% python3 -q
>>> import numpy as np
>>> import numpy.linalg as la
>>> np.set_printoptions(suppress=True, linewidth=160)
>>> J = np.load("a.npy")
>>> J
array([[-40,   9,   0],
       [  4,  42,   0],
       [  2,   1,  -6]])
>>> O, r_ = la.qr(J)
>>> np.round(np.abs(np.diag(r_)), 3)
array([40.249, 42.705,  5.99 ])
>>> O.round(3)
array([[-0.994, -0.101,  0.047],
       [ 0.099, -0.994, -0.034],
       [ 0.05 , -0.029,  0.998]])
>>> np.round(O @ r_, 3) + 0
array([[-40.,   9.,   0.],
       [  4.,  42.,   0.],
       [  2.,   1.,  -6.]])
>>> O.shape, r_.shape
((3, 3), (3, 3))
>>> np.round(np.trace(O @ O.T), 3)
np.float64(3.0)
>>> r_.round(3)
array([[ 40.249,  -4.721,  -0.298],
       [  0.   , -42.705,   0.173],
       [  0.   ,   0.   ,  -5.99 ]])
>>> Y = np.array([[0, 5], [5, 1], [5, 4]])
>>> np.einsum("ik,kj->ij", J, Y)
array([[  45, -191],
       [ 210,   62],
       [ -25,  -13]])
>>> np.einsum("ij->j", J)
array([-34,  52,  -6])
>>> vals, vecs = la.eig(J)
>>> np.round(np.sort(la.eigvals(J @ J)), 3)
array([  36.   , 1635.127, 1800.873])
>>> np.round(np.sort(la.eigvals(la.inv(J))), 3)
array([-0.167, -0.025,  0.024])
>>> vals.round(3)
array([ -6.   ,  42.437, -40.437])
>>> np.round(np.prod(vals), 3)
np.float64(10296.0)
>>> M = np.minimum.outer(np.arange(1, 5), np.arange(1, 5)) * -1
>>> M
array([[-1, -1, -1, -1],
       [-1, -2, -2, -2],
       [-1, -2, -3, -3],
       [-1, -2, -3, -4]])
>>> vals, vecs = la.eigh(M)
>>> vals.sum(), np.trace(M)
(np.float64(-10.0), np.int64(-10))
>>> np.round(la.svd(M, compute_uv=False), 3)
array([8.291, 1.   , 0.426, 0.283])
>>> (vals > 1e-8).sum(), (vals < -1e-8).sum()
(np.int64(0), np.int64(4))
>>> K = np.loadtxt("mat.csv", delimiter=",")
>>> K.round(3)
array([[ 0.707,  0.707,  0.   ,  0.   ],
       [-0.707,  0.707,  0.   ,  0.   ],
       [ 0.   ,  0.   ,  1.   ,  0.   ],
       [ 0.   ,  0.   ,  0.   ,  1.   ]])
>>> vec = np.array([0, 1, 3, 1])
>>> h = np.maximum(K @ vec, 0)
>>> np.round(np.tanh(K @ vec), 3)
array([0.609, 0.609, 0.995, 0.762])
>>> h.round(3)
array([0.707, 0.707, 3.   , 1.   ])
>>> np.round(K.T @ h, 3) + 0
array([0., 1., 3., 1.])
>>> np.round(np.maximum(K @ (3 * vec), 0), 3)
array([2.121, 2.121, 9.   , 3.   ])
>>> np.flatnonzero(h > 1e-9)
array([0, 1, 2, 3])
>>> proj = np.triu(np.array([[2, 1, 0, 3], [1, 3, 2, 1], [1, 2, 0, 2], [1, 2, 2, 0]]), 1) + np.eye(4)
>>> Y = proj @ K @ la.inv(proj)
>>> Y.round(3) + 0
array([[ 0.   ,  1.414, -2.828,  7.243],
       [-0.707,  1.414, -0.828,  3.364],
       [ 0.   ,  0.   ,  1.   ,  0.   ],
       [ 0.   ,  0.   ,  0.   ,  1.   ]])
>>> th = np.radians(45)
>>> r_ = np.eye(4)
>>> r_[2, 2] = r_[1, 1] = np.cos(th)
>>> r_[2, 1], r_[1, 2] = -np.sin(th), np.sin(th)
>>> r_.round(3)
array([[ 1.   ,  0.   ,  0.   ,  0.   ],
       [ 0.   ,  0.707,  0.707,  0.   ],
       [ 0.   , -0.707,  0.707,  0.   ],
       [ 0.   ,  0.   ,  0.   ,  1.   ]])
>>> Y = K @ r_.T
>>> np.round(la.svd(K, compute_uv=False), 3), np.round(la.svd(Y, compute_uv=False), 3)
(array([1., 1., 1., 1.]), array([1., 1., 1., 1.]))
>>> np.round(np.abs(Y - K).max(axis=0), 3)
array([0.   , 0.707, 0.5  , 0.   ])
>>> np.allclose(K @ K.T, Y @ Y.T)
True
>>> round(float(la.det(r_)), 3), round(np.trace(r_), 3)
(1.0, np.float64(3.414))
>>> Y = np.array([[-0.1, -0.9, -0.3],
...     [1.8, -0.8, 0.7],
...     [0.3, -2.6, 1.3],
...     [1.5, 0.3, -0.7]])
>>> Z = np.array([[-1.1, 1.0, 1.2, -0.9],
...     [-0.9, 0.2, 0.0, 1.8],
...     [-0.3, -2.0, -0.5, 0.7]])
>>> E = Y @ Z
>>> E.round(3)
array([[ 1.01,  0.32,  0.03, -1.74],
       [-1.47,  0.24,  1.81, -2.57],
       [ 1.62, -2.82, -0.29, -4.04],
       [-1.71,  2.96,  2.15, -1.3 ]])
>>> Y = np.array([[1, 0, -5], [5, 0, -3], [1, 3, -2], [-5, 5, -3]])
>>> np.round(np.einsum("ij->j", E), 3)
array([-0.55,  0.7 ,  3.7 , -9.65])
>>> np.round(Y.T @ E.T, 3)
array([[ 11.34,  14.39,   7.43,  21.74],
       [ -8.61,  -7.42, -21.07,  -0.05],
       [ -0.85,  10.72,  13.06,  -0.73]])
>>> la.matrix_rank(E @ Y)
np.int64(3)
>>> np.round(np.einsum("ik,kj->ji", E, Y), 3)
array([[ 11.34,  14.39,   7.43,  21.74],
       [ -8.61,  -7.42, -21.07,  -0.05],
       [ -0.85,  10.72,  13.06,  -0.73]])
>>> la.matrix_rank(np.vstack([E, Y.T]))
np.int64(4)
>>> Uu, sv, Vh = la.svd(E)
>>> vecs = Vh[:(sv > 1e-8).sum()]
>>> rng = np.random.default_rng(387603)
>>> vec = E[0] + -3 * E[2] + rng.integers(2) * np.eye(4)[3]
>>> vec.round(3)
array([-3.85,  8.78,  0.9 , 10.38])
>>> np.round(np.diag(vecs.T @ vecs), 3)
array([0.755, 0.967, 0.35 , 0.928])
>>> la.matrix_rank(np.vstack([E, vec]))
np.int64(3)
>>> round(float(la.norm(vec - vecs.T @ vecs @ vec)), 3)
0.0
>>> f, v = E[3], E[2]
>>> np.round(f @ f, 3)
np.float64(17.998)
>>> p = (f @ v) / (f @ f) * f
>>> round(float(la.norm(f + v) ** 2 + la.norm(f - v) ** 2), 3)
89.961
>>> np.round(v - p, 3)
array([ 1.003, -1.753,  0.485, -4.509])
>>> np.round(la.norm(E, 2) / la.norm(E), 3)
np.float64(0.728)
>>> la.matrix_rank(E, rtol=0.1)
np.int64(3)
>>> np.argsort(-la.norm(E, axis=0).round(6), kind="stable")[:3]
array([3, 1, 0])
>>> la.cond(E) > 100
np.True_
>>> np.round(np.sort(np.abs(la.eigvals(E))), 3) + 0
array([0.   , 0.688, 4.264, 4.264])
>>> np.allclose(E, E.T)
False
>>> np.round(np.abs(la.eigvals(E)).max(), 3)
np.float64(4.264)
>>> W0 = np.load("data.npy")
>>> W0
array([[ 11.59 ,  -3.802,  11.97 ],
       [ -9.982,  -5.822, -11.129],
       [ 13.139,   5.985,   1.586],
       [  0.238,  -2.77 ,   7.89 ],
       [ -1.36 ,   6.545,  -9.099],
       [  6.785,  22.933,  -9.673],
       [ -8.203, -17.298,  -0.904],
       [ -3.325, -16.482,  -3.333],
       [  0.808,   1.274,   5.931],
       [ -8.109,   6.792,  10.429],
       [ -5.858,  -6.066,  -2.781],
       [ 15.771,   1.59 , -24.296],
       [  6.394,  -3.543, -19.484],
       [  5.855,  -9.516,   2.435]])
>>> labels = W0[:, 1] > np.median(W0[:, 1])
>>> f = W0[labels].mean(axis=0) - W0[~labels].mean(axis=0)
>>> f.round(3)
array([ 4.4  , 14.983,  0.856])
>>> f = np.array([2, 2])
>>> np.round(np.convolve(W0[0], f), 3)
array([23.18 , 15.576, 16.336, 23.94 ])
>>> np.round(np.correlate(W0[0], W0[2], "full"), 3)
array([ 18.382,  63.336, 148.51 ,  21.686, 157.274])
>>> np.round(np.cross(W0[0, :3], W0[2, :3]), 3)
array([-77.67 , 138.892, 119.321])
>>> np.polyval(f, W0[0])
array([25.18 , -5.604, 25.94 ])
>>> blk = np.stack([W0, -3 * W0, W0[::-1]])
>>> blk.shape
(3, 14, 3)
>>> np.round(np.einsum("bij,cij->bc", blk, blk), 3)
array([[  4026.883, -12080.649,   1463.602],
       [-12080.649,  36241.947,  -4390.805],
       [  1463.602,  -4390.805,   4026.883]])
>>> la.matrix_rank(blk)
array([3, 3, 3])
>>> (blk @ W0.T).shape
(3, 14, 14)
>>> proj = W0 @ la.solve(W0.T @ W0, W0.T)
>>> np.allclose(proj @ proj, proj)
True
>>> np.round(proj @ W0[:, 2], 3)
array([ 11.97 , -11.129,   1.586,   7.89 ,  -9.099,  -9.673,  -0.904,  -3.333,   5.931,  10.429,  -2.781, -24.296, -19.484,   2.435])
>>> la.matrix_rank(np.eye(14) - proj)
np.int64(11)
>>> A = np.array([[-2, 3, -2], [0, -1, 2], [-1, 3, 0]])
>>> A
array([[-2,  3, -2],
       [ 0, -1,  2],
       [-1,  3,  0]])
>>> vals, vecs = la.eig(A)
>>> np.round(np.sort(la.eigvals(la.inv(A))), 3)
array([-1.  , -0.25,  0.5 ])
>>> np.round(np.sort(la.eigvals(A.T)), 3)
array([-4., -1.,  2.])
>>> vals.round(3)
array([ 2., -1., -4.])
>>> np.round(np.prod(vals), 3)
np.float64(8.0)
>>> np.round(A @ vecs[:, 0] - vals[0] * vecs[:, 0], 3) + 0
array([0., 0., 0.])
>>> O, r_ = la.qr(A)
>>> round(abs(r_[0, 0]), 3), round(la.norm(A[:, 0]), 3)
(np.float64(2.236), np.float64(2.236))
>>> np.round(O.T @ O, 3) + 0
array([[1., 0., 0.],
       [0., 1., 0.],
       [0., 0., 1.]])
>>> np.allclose(r_.T @ r_, A.T @ A)
True
>>> O.shape, r_.shape
((3, 3), (3, 3))
>>> O.round(3)
array([[-0.894, -0.359, -0.267],
       [ 0.   , -0.598,  0.802],
       [-0.447,  0.717,  0.535]])
>>> np.round(O @ r_, 3) + 0
array([[-2.,  3., -2.],
       [ 0., -1.,  2.],
       [-1.,  3.,  0.]])
>>> round(float(np.trace(O @ O.T)), 3)
3.0
>>> vec = np.array([1, 3, 0])
>>> y = A @ vec
>>> c, lr = np.zeros(3), 1 / la.norm(A, 2) ** 2
>>> for i in range(3):
...     c -= lr * A.T @ (A @ c - y)
...     if i % 1 == 0: print(i, round(la.norm(A @ c - y), 3))
... 
0 2.358
1 2.169
2 2.012
>>> c.round(3)
array([-0.753,  1.871, -0.526])
>>> arr = rng.normal(size=(14, 3))
>>> arr = 10 * arr / la.norm(arr, axis=1, keepdims=True)
>>> arr.round(3)
array([[ 8.557,  5.064,  1.067],
       [-0.538, -0.969, -9.938],
       [-9.859, -0.688, -1.528],
       [-9.841,  0.074,  1.774],
       [ 9.633, -0.49 , -2.64 ],
       [-5.461,  4.088,  7.312],
       [ 4.656,  0.873,  8.807],
       [ 2.567, -9.168,  3.061],
       [-7.833,  2.25 ,  5.796],
       [ 3.398, -7.754, -5.323],
       [-6.106,  5.158,  6.009],
       [ 8.948, -4.296, -1.21 ],
       [-5.798,  5.167,  6.3  ],
       [-4.514,  8.332, -3.195]])
>>> D = la.norm(arr[:, None] - arr[None], axis=-1)
>>> la.matrix_rank(D ** 2)
np.int64(4)
>>> D.shape
(14, 14)
>>> O, r_ = la.qr(arr)
>>> round(abs(r_[0, 0]), 3), np.round(la.norm(arr[:, 0]), 3)
(np.float64(25.742), np.float64(25.742))
>>> O.shape, r_.shape
((14, 3), (3, 3))
>>> round(float(np.trace(O @ O.T)), 3)
3.0
>>> f, v = A[0], A[1]
>>> f @ v
np.int64(-7)
>>> p = (f @ v) / (f @ f) * f
>>> p.round(3)
array([ 0.824, -1.235,  0.824])
>>> la.matrix_rank(np.outer(f, v))
np.int64(1)
>>> np.outer(f, v)
array([[ 0,  2, -4],
       [ 0, -3,  6],
       [ 0,  2, -4]])
>>> np.round(v - p, 3)
array([-0.824,  0.235,  1.176])
